$ ipython --no-banner

In [1]: import numpy as np

In [2]: np.set_printoptions(precision=4, suppress=True, linewidth=200, floatmode="fixed")

In [3]: rnd = lambda a: np.round(a, 4) + 0

In [4]: A2 = np.array([[-1, 3], [0, 2], [-2, -1]])

In [5]: A = np.block([[np.zeros((3, 3)), A2], [A2.T, np.zeros((2, 2))]])

In [6]: print(A)
[[ 0.0000  0.0000  0.0000 -1.0000  3.0000]
 [ 0.0000  0.0000  0.0000  0.0000  2.0000]
 [ 0.0000  0.0000  0.0000 -2.0000 -1.0000]
 [-1.0000  0.0000 -2.0000  0.0000  0.0000]
 [ 3.0000  2.0000 -1.0000  0.0000  0.0000]]

In [7]: # looks like rank 4

In [8]: rank = np.linalg.matrix_rank(A)

In [9]: print(rank)
4

In [10]: N = np.linalg.svd(A)[2][rank:].T

In [11]: print([int(np.linalg.matrix_rank(A[:, :j + 1])) for j in range(5)])
[1, 2, 2, 3, 4]

In [12]: print(np.linalg.matrix_rank(A.T @ A), np.linalg.matrix_rank(A @ A.T))
4 4

In [13]: print([int(np.linalg.matrix_rank(np.delete(A, i, axis=0))) for i in range(5)])
[4, 4, 4, 3, 3]

In [14]: rng = np.random.default_rng(78144)

In [15]: z = rng.permutation(5)

In [16]: print(z)
[0 2 3 1 4]

In [17]: A2 = A[z][:, z]

In [18]: print(rnd(np.linalg.det(A2)), rnd(np.linalg.det(A[z])))
0.0 0.0

In [19]: print(A2)
[[ 0.0000  0.0000 -1.0000  0.0000  3.0000]
 [ 0.0000  0.0000 -2.0000  0.0000 -1.0000]
 [-1.0000 -2.0000  0.0000  0.0000  0.0000]
 [ 0.0000  0.0000  0.0000  0.0000  2.0000]
 [ 3.0000 -1.0000  0.0000  2.0000  0.0000]]

In [20]: print(rnd(np.sort(np.abs(np.linalg.eigvals(A2)))))
[0.0000 2.2114 2.2114 3.7563 3.7563]
